>>> import numpy as np
>>> from numpy import linalg as LA
>>> np.set_printoptions(suppress=True, linewidth=200)
>>> E = np.loadtxt("dump.csv", delimiter=",")
>>> E
array([[-0.5,  0.9, -0.3],
       [-0.4,  1.1,  1.7],
       [ 1.3,  0.9, -0.2],
       [ 2.2,  1. , -1.9],
       [-0.6,  0.8,  0. ]])
>>> np.round(E[4] @ E[2], 1)
np.float64(-0.1)
>>> LA.norm(E, axis=1).argmax()
np.int64(3)
>>> print(np.round(LA.norm(E, axis=1), 1))
[1.1 2.1 1.6 3.1 1. ]
>>> round(float(LA.norm(E[4], 1)), 1), np.round(LA.norm(E[4], np.inf), 1)
(1.4, np.float64(0.8))
>>> x = np.array([3, 1, 1])
>>> y = E @ x
>>> np.round(LA.solve(E.T @ E, E.T @ y), 1)
array([3., 1., 1.])
>>> print(np.round(LA.pinv(E) @ E, 1) + 0)
[[1. 0. 0.]
 [0. 1. 0.]
 [0. 0. 1.]]
>>> rng = np.random.default_rng(57362)
>>> y = y + 0.1 * rng.normal(size=5)
>>> y.round(1)
array([-0.8,  1.6,  4.7,  5.8, -1. ])
>>> beta, *_ = LA.lstsq(E, y)
>>> np.round(E.T @ (y - E @ beta), 1) + 0
array([0., 0., 0.])
>>> [round(float(LA.norm(LA.solve(E.T @ E + lam * np.eye(3), E.T @ y))), 2) for lam in (0, 1, 10, 100)]
[3.32, 2.54, 1.15, 0.21]
>>> F = np.load("data.npy")
>>> print(F)
[[2. 1. 0.]
 [0. 2. 1.]
 [0. 0. 2.]]
>>> hat = np.triu(np.array([[2, 5, 1], [6, 6, 8], [2, 9, 4]]), 1) + np.eye(3)
>>> M2 = hat @ F @ LA.inv(hat)
>>> M2
array([[ 2.,  1., -3.],
       [ 0.,  2.,  1.],
       [ 0.,  0.,  2.]])
>>> np.round(LA.det(M2), 1)
np.float64(8.0)
>>> print(np.trace(M2), np.trace(F))
6.0 6.0
